In [1]: import numpy as np

In [2]: from numpy import linalg as LA

In [3]: np.set_printoptions(precision=1, suppress=True, linewidth=200)

In [4]: rd = lambda a: np.round(a, 1) + 0

In [5]: A2 = np.array([[1, 2, 3, -2, 3],
   ...:     [1, 3, -2, 0, -3],
   ...:     [-3, -1, -2, -3, -2],
   ...:     [-2, 1, 2, 0, -3],
   ...:     [1, 3, 0, -2, 1]])

In [6]: A2[-1] = A2[0]

In [7]: W0 = A2 + 0.1 * np.eye(5)

In [8]: W0
Out[8]: 
array([[ 1.1,  2. ,  3. , -2. ,  3. ],
       [ 1. ,  3.1, -2. ,  0. , -3. ],
       [-3. , -1. , -1.9, -3. , -2. ],
       [-2. ,  1. ,  2. ,  0.1, -3. ],
       [ 1. ,  2. ,  3. , -2. ,  3.1]])

In [9]: U, s, vt = LA.svd(W0)

In [10]: np.argmax(s[:-1] / (s[1:] + 1e-6)) + 1
Out[10]: np.int64(4)

In [11]: rd(s)
Out[11]: array([8.2, 4.9, 4.6, 3.4, 0.1])

In [12]: A2 = U[:, :4] @ np.diag(s[:4]) @ vt[:4]

In [13]: LA.matrix_rank(A2)
Out[13]: np.int64(4)

In [14]: print(rd(np.abs(W0 - A2).max()))
0.0

In [15]: K = np.loadtxt("mat.csv", delimiter=",")

In [16]: print(K)
[[  1.6  41.6 -32.2]
 [  1.3  40.  -31. ]
 [  0.9  38.  -29.5]
 [  0.9  37.6 -29.2]
 [  0.5  35.4 -27.5]
 [ -0.2  30.7 -24. ]
 [ -1.5  20.1 -16. ]
 [ -1.8  16.2 -13. ]
 [ -1.9  15.5 -12.5]
 [ -2.   13.1 -10.7]
 [ -2.1   8.5  -7.1]
 [ -2.    7.6  -6.5]
 [ -1.5   3.1  -2.9]
 [ -1.4   2.4  -2.4]
 [ -1.2   1.9  -1.9]
 [ -1.1   1.5  -1.6]
 [ -0.9   1.1  -1.3]
 [ -0.4   0.2  -0.4]
 [ -0.4   0.2  -0.4]
 [ -0.2   0.   -0.2]
 [ -0.1   0.   -0.1]
 [ -0.1   0.    0. ]
 [  0.1   0.    0.1]
 [  0.1   0.    0.1]
 [ -0.1   0.2   0.2]
 [ -1.6   0.    0.8]
 [ -2.8  -0.4   1.4]
 [ -4.1  -1.    2. ]
 [ -6.7  -2.7   3.6]
 [ -6.9  -2.8   3.7]
 [ -8.2  -3.7   4.5]
 [-19.5 -13.5  12.7]
 [-20.  -14.   13.1]]

In [17]: z = K[:, 1] > np.median(K[:, 1])

In [18]: r0 = K[z].mean(axis=0) - K[~z].mean(axis=0)

In [19]: rd((((K - K.mean(axis=0)) @ r0 > 0) == z).mean())
Out[19]: np.float64(0.8)

In [20]: np.argsort(-np.abs(r0).round(6), kind="stable")
Out[20]: array([1, 2, 0])

In [21]: z.astype(int)
Out[21]: array([1, 1, 1, 1, 1, 1, 1, 1, 1, 1, 1, 1, 1, 1, 1, 1, 0, 0, 0, 0, 0, 0, 0, 0, 0, 0, 0, 0, 0, 0, 0, 0, 0])
